$ python3 -q
>>> import numpy as np
>>> np.set_printoptions(precision=2, suppress=True, linewidth=120, sign=" ")
>>> rnd = lambda a: np.round(a, 2) + 0
>>> K = np.load("test7.npy")
>>> K
array([[ 0,  2, -2, -3,  0, -1, -1],
       [-2,  0,  1,  2,  3,  0,  1],
       [ 2, -1,  0, -1,  1,  0,  2],
       [ 3, -2,  1,  0, -3,  1,  3],
       [ 0, -3, -1,  3,  0,  2,  0],
       [ 1,  0,  0, -1, -2,  0, -2],
       [ 1, -1, -2, -3,  0,  2,  0]])
>>> # looks like rank 6
>>> U, sig, VT = np.linalg.svd(K)
>>> V = VT[:(sig > 1e-8).sum()]
>>> rng = np.random.default_rng(14035)
>>> x0 = K[5] + 5 * K[6] + rng.integers(2) * np.eye(7)[3]
>>> x0
array([  6.,  -5., -10., -16.,  -2.,  10.,  -2.])
>>> np.allclose(V.T @ V @ x0, x0)
True
>>> r = np.linalg.matrix_rank(K)
>>> r
np.int64(6)
>>> null = np.linalg.svd(K)[2][r:].T
>>> [int(np.linalg.matrix_rank(K[:i])) for i in range(1, len(K) + 1)]
[1, 2, 3, 4, 5, 6, 6]
>>> np.linalg.matrix_rank(K.T @ K), np.linalg.matrix_rank(K @ K.T)
(np.int64(6), np.int64(6))
>>> [int(np.linalg.matrix_rank(K[:, :j + 1])) for j in range(7)]
[1, 2, 3, 4, 5, 6, 6]
>>> print(rnd(null[:, 0] / null[np.abs(null[:, 0]).round(6).argmax(), 0]))
[ 0.71  1.   -0.04  0.46  0.21  0.79 -0.08]
>>> rnd(K @ null)
array([[ 0.],
       [ 0.],
       [ 0.],
       [ 0.],
       [ 0.],
       [ 0.],
       [ 0.]])
>>> [int(np.linalg.matrix_rank(np.delete(K, i, axis=0))) for i in range(7)]
[6, 6, 6, 6, 6, 6, 6]
>>> np.allclose(K @ null, 0)
True
>>> gram = K.T @ K
>>> np.allclose(gram, gram.T)
True
>>> np.diag(gram)
array([ 19,  19,  11,  33,  23,  10,  19])
>>> rnd(np.linalg.eigvalsh(gram)[::-1])
array([ 48.52,  48.52,  16.79,  16.79,   1.69,   1.69,   0.  ])
>>> print((K @ K.T).shape)
(7, 7)
>>> print(np.linalg.matrix_rank(gram))
6
>>> r0, g = K[5], K[0]
>>> r0 @ g
np.int64(5)
>>> p = (r0 @ g) / (r0 @ r0) * r0
>>> np.outer(r0, g)
array([[ 0,  2, -2, -3,  0, -1, -1],
       [ 0,  0,  0,  0,  0,  0,  0],
       [ 0,  0,  0,  0,  0,  0,  0],
       [ 0, -2,  2,  3,  0,  1,  1],
       [ 0, -4,  4,  6,  0,  2,  2],
       [ 0,  0,  0,  0,  0,  0,  0],
       [ 0, -4,  4,  6,  0,  2,  2]])
>>> (g - p) @ r0
np.float64(0.0)
>>> p
array([ 0.5,  0. ,  0. , -0.5, -1. ,  0. , -1. ])
>>> np.linalg.norm(K, axis=1).argmax()
np.int64(3)
>>> print(rnd(np.linalg.norm(K, 1)), rnd(np.linalg.norm(K, np.inf)))
13.0 13.0
>>> print(rnd(np.linalg.norm(K, axis=1)))
[ 4.36  4.36  3.32  5.74  4.8   3.16  4.36]
>>> rnd(np.linalg.norm(K, 2))
np.float64(6.97)
>>> W0 = np.load("m.npy")
>>> W0
array([[ 13.13,  -0.9 ,  -4.83,   1.07,  -0.66,   1.76],
       [ -3.73,  -2.99,   6.05, -11.49,   0.99,  -7.45],
       [ -9.26,   5.15, -15.29,  -4.92,   4.67,  16.34],
       [ -2.38,  -0.87,   9.91,   7.8 ,   0.89,  18.55],
       [-11.78,   5.41,  -4.58,   0.37,   1.64,  -8.09],
       [  5.46,   8.6 ,  -1.34,  -5.27,  -1.15, -13.17],
       [-45.46,  -0.49,  -4.55,   6.29,   0.23,  27.76],
       [ -5.35,   3.46,  10.52,   2.23,   0.83,  10.46],
       [  8.48,   0.2 ,  -6.74,  16.06,   3.14,   2.67],
       [-11.57,  -0.93,  12.6 ,  -6.64,   1.71, -25.61],
       [-42.35,   3.97,  -0.49,  -7.58,   2.07,  -1.32],
       [ 32.33,   6.45,   5.97,  15.86,  -1.04,  16.58],
       [-20.94,   7.17,   4.62,  -6.88,  -1.28, -23.9 ],
       [ 12.06,  -1.04,  -8.34, -10.48,  -0.54, -10.02],
       [ -1.57,  -2.7 ,   8.39,  -1.5 ,   2.59,  11.98],
       [-46.67,   4.37,  -9.07,   3.24,   1.79, -26.52],
       [-13.95,  -4.97,  12.18,  16.23,   5.99,  16.46],
       [-24.28,  -3.61,  -4.7 ,   4.02,   3.71, -10.56],
       [-28.29,  -4.63,  -5.01,  20.02,   1.05, -10.18],
       [  0.95,   1.99,   3.76,  12.33,  -3.31,   7.68],
       [ 14.35,  -0.56,   4.23,   5.12,  -1.75,   8.61],
       [ 30.41,   0.14,   0.49,  -0.85,  -1.58,   1.36]])
>>> C = W0[[14, 15]].astype(float)
>>> for _ in range(3):
...     z = np.linalg.norm(W0[:, None] - C, axis=-1).argmin(axis=1)
...     C = np.array([W0[z == j].mean(axis=0) for j in range(2)])
... 
>>> z
array([ 0,  0,  0,  0,  1,  0,  1,  0,  0,  1,  1,  0,  1,  0,  0,  1,  0,  1,  1,  0,  0,  0])
>>> np.abs(C[1] - C[0]).argmax()
np.int64(0)
>>> print(rnd(C[1] - C[0]))
[-34.7    0.55  -3.18  -1.41   0.72 -15.65]
>>> Xc = W0 - W0.mean(axis=0)
>>> V = np.linalg.svd(Xc)[2][:5]
>>> M2 = Xc - Xc @ V.T @ V
>>> np.linalg.norm(M2, axis=1).round(6).argmax()
np.int64(16)
>>> print(rnd(np.linalg.norm(M2) / np.linalg.norm(Xc)))
0.06
>>> gram = np.cov(W0, rowvar=False)
>>> gram.shape
(6, 6)
>>> np.argsort(-W0.std(axis=0).round(6), kind="stable")
array([ 0,  5,  3,  2,  1,  4])
>>> rnd(W0.std(axis=0))
array([ 21.36,   3.86,   7.53,   9.03,   2.21,  14.87])
>>> np.argwhere(np.triu(np.abs(np.corrcoef(W0.T)) > 0.8, 1))
array([], shape=(0, 2), dtype=int64)
>>> print(rnd(np.linalg.eigvalsh(gram)[::-1]))
[ 504.65  231.36   65.26   56.54   14.09    3.53]
>>> X = np.loadtxt("data.csv", delimiter=",")
>>> print(X)
[[  0.  26.   6.  30.   0.   2.   0.  17.]
 [  0.  36.   0.   7.   5.  11.   0.  11.]
 [  7.   0.   0.   9.   0.   0.  39.   0.]
 [  0.  13.  28.   1.  17.  22.   0.   0.]
 [ 11.  17.   0.   4.  33.  38.   0.   0.]
 [ 15.  16.   0.   0.  29.  27.   0.   0.]
 [ 20.   0.   0.   0.   0.   0.  29.   5.]
 [  3.  47.   0.   0.  20.  25.   0.   5.]
 [ 32.   0.   0.   0.  19.   0.   2.   0.]
 [ 20.   5.  17.   0.  15.   0.   0.   0.]
 [ 12.  31.   7.   0.   8.   0.   0.   6.]
 [  0.   0.   0.  30.   3.  11.  21.   2.]
 [  8.   5.   0.   7.   0.   0.  24.  11.]
 [  5.   0.   4.   0.   0.   0.   6.   6.]
 [ 12.   0.   0.   0.   0.   0.  10.   7.]
 [  0.   0.   0.  37.   0.   0.  44.   0.]
 [  0.   0.  31.   0.   8.   0.   0.   0.]
 [ 15.   0.   0.   0.   6.   0.  11.   0.]
 [ 11.   0.   0.   0.   0.   0.  28.   5.]
 [  1.   4.   1.  18.  29.  39.   0.   0.]
 [  3.  24.   0.   0.   0.   0.   0.  15.]
 [  0.  41.   0.  35.   4.  23.   0.  14.]
 [  0.  34.   2.   2.   0.   0.   0.  19.]
 [  0.   0.   0.  40.   0.   0.  34.  13.]
 [  0.   0.   3.  19.  13.  19.   1.   0.]
 [  7.   0.   0.   9.   0.   0.  46.  12.]
 [  0.  12.   9.  40.   0.   0.   0.  16.]
 [  4.  33.  15.   0.  13.   6.   0.   2.]
 [ 21.   0.   0.   0.  27.  22.  12.   0.]
 [  9.  14.  20.   0.   9.   0.   0.   0.]
 [ 12.   0.   8.   0.   0.   0.   2.   1.]
 [  0.   0.   9.  18.   0.   0.  10.  17.]
 [ 17.   0.   0.   0.   3.   0.  39.   0.]
 [  0.   3.   8.  36.  14.  31.   0.   0.]
 [  0.  37.   0.  17.  14.  25.   0.   7.]
 [  0.   0.  35.   0.   0.   0.   6.   0.]]
>>> z = X[:, 2] > np.median(X[:, 2])
>>> r0 = X[z].mean(axis=0) - X[~z].mean(axis=0)
>>> rnd(r0)
array([ -5.16,  -0.21,  12.69,   0.5 ,  -0.28,  -1.66, -15.39,  -0.1 ])
>>> z.astype(int)
array([ 1,  0,  0,  1,  0,  0,  0,  0,  0,  1,  1,  0,  0,  1,  0,  0,  1,  0,  0,  1,  0,  0,  1,  0,  1,  0,  1,  1,
        0,  1,  1,  1,  0,  1,  0,  1])
>>> rnd((((X - X.mean(axis=0)) @ r0 > 0) == z).mean())
np.float64(0.83)
